$ python3 -q
>>> import numpy as np
>>> from numpy import linalg as LA
>>> np.set_printoptions(precision=1, suppress=True, linewidth=140, legacy="1.25")
>>> m1 = np.load("test13.npy")
>>> m1
array([[ -9,   3,   0,   0,   0,   3,   0,   0,   0,   2,   1,   1],
       [  0,  11,   0,   0,   3,   2,   0,   0,   2,   1,   3,   1],
       [  2,   1,  15,   2,   3,   1,   3,   1,   3,   1,   0,   1],
       [  0,   3,   2,  18,   1,   0,   3,   1,   2,   1,   0,   1],
       [  1,   0,   3,   0, -13,   3,   3,   3,   3,   3,   1,   3],
       [  1,   2,   2,   3,   3,   6,   0,   1,   2,   0,   2,   2],
       [  1,   2,   1,   0,   2,   3,  -4,   3,   3,   2,   2,   1],
       [  1,   3,   1,   3,   3,   1,   2,   2,   2,   2,   3,   0],
       [  3,   1,   3,   0,   0,   2,   0,   0,  11,   2,   3,   0],
       [  2,   3,   2,   3,   0,   3,   1,   1,   2,   7,   3,   2],
       [  0,   2,   1,   0,   0,   3,   2,   1,   1,   0,  15,   3],
       [  2,   2,   0,   0,   1,   3,   1,   0,   0,   2,   2,  16]])
>>> r0, v = m1[2], m1[11]
>>> r0 @ r0
265
>>> pr = (r0 @ v) / (r0 @ r0) * r0
>>> np.outer(r0, v)
array([[  4,   4,   0,   0,   2,   6,   2,   0,   0,   4,   4,  32],
       [  2,   2,   0,   0,   1,   3,   1,   0,   0,   2,   2,  16],
       [ 30,  30,   0,   0,  15,  45,  15,   0,   0,  30,  30, 240],
       [  4,   4,   0,   0,   2,   6,   2,   0,   0,   4,   4,  32],
       [  6,   6,   0,   0,   3,   9,   3,   0,   0,   6,   6,  48],
       [  2,   2,   0,   0,   1,   3,   1,   0,   0,   2,   2,  16],
       [  6,   6,   0,   0,   3,   9,   3,   0,   0,   6,   6,  48],
       [  2,   2,   0,   0,   1,   3,   1,   0,   0,   2,   2,  16],
       [  6,   6,   0,   0,   3,   9,   3,   0,   0,   6,   6,  48],
       [  2,   2,   0,   0,   1,   3,   1,   0,   0,   2,   2,  16],
       [  0,   0,   0,   0,   0,   0,   0,   0,   0,   0,   0,   0],
       [  2,   2,   0,   0,   1,   3,   1,   0,   0,   2,   2,  16]])
>>> LA.matrix_rank(np.outer(r0, v))
1
>>> v - pr
array([ 1.8,  1.9, -1.9, -0.2,  0.6,  2.9,  0.6, -0.1, -0.4,  1.9,  2. , 15.9])
